% python3 -q
>>> import numpy as np
>>> np.set_printoptions(precision=1, suppress=True, linewidth=140, legacy="1.25")
>>> F = np.array([[0, 0, 1], [1, 0, 0], [0, 1, 0]])
>>> r0 = np.array([9, 2])
>>> print(np.convolve(F[1], r0))
[9 2 0 0]
>>> print(np.array([np.convolve(row, r0, "same") for row in F]))
[[0 0 9]
 [9 2 0]
 [0 9 2]]
>>> print(np.polyval(r0, F[1]))
[11  2  2]
>>> feats = np.array([[12, 3, -12, -3], [9, 9, -9, -9], [-8, -2, 20, 5], [-6, -6, 15, 15]])
>>> print(np.sort(np.abs(np.linalg.eigvals(feats))))
[ 2.3  7.2 11.3 35.2]
>>> print(np.allclose(feats, feats.T))
False
>>> print(np.linalg.matrix_power(feats, 3))
[[  9021   3720 -16005  -6600]
 [ 11160   5301 -19800  -9405]
 [-10670  -4400  19691   8120]
 [-13200  -6270  24360  11571]]
>>> t = np.radians(15)
>>> Rm = np.eye(4)
>>> Rm[2, 2] = Rm[3, 3] = np.cos(t)
>>> Rm[2, 3], Rm[3, 2] = -np.sin(t), np.sin(t)
>>> print(Rm)
[[ 1.   0.   0.   0. ]
 [ 0.   1.   0.   0. ]
 [ 0.   0.   1.  -0.3]
 [ 0.   0.   0.3  1. ]]
>>> other = feats @ Rm.T
>>> print(np.allclose(feats @ feats.T, other @ other.T))
True
>>> print(other)
[[ 12.    3.  -10.8  -6. ]
 [  9.    9.   -6.4 -11. ]
 [ -8.   -2.   18.   10. ]
 [ -6.   -6.   10.6  18.4]]
>>> print(np.allclose(np.linalg.norm(feats, axis=1), np.linalg.norm(other, axis=1)))
True
>>> O, V = np.linalg.qr(feats[:, :3])[0], np.linalg.qr(feats[:, 3:])[0]
>>> sv = np.linalg.svd(O.T @ V, compute_uv=False)
>>> print((sv > 0.9).sum())
1
>>> print(np.degrees(np.arccos(sv.clip(0, 1))))
[14.1]
>>> print(round(np.linalg.norm(O @ O.T - V @ V.T, 2), 1))
1.0
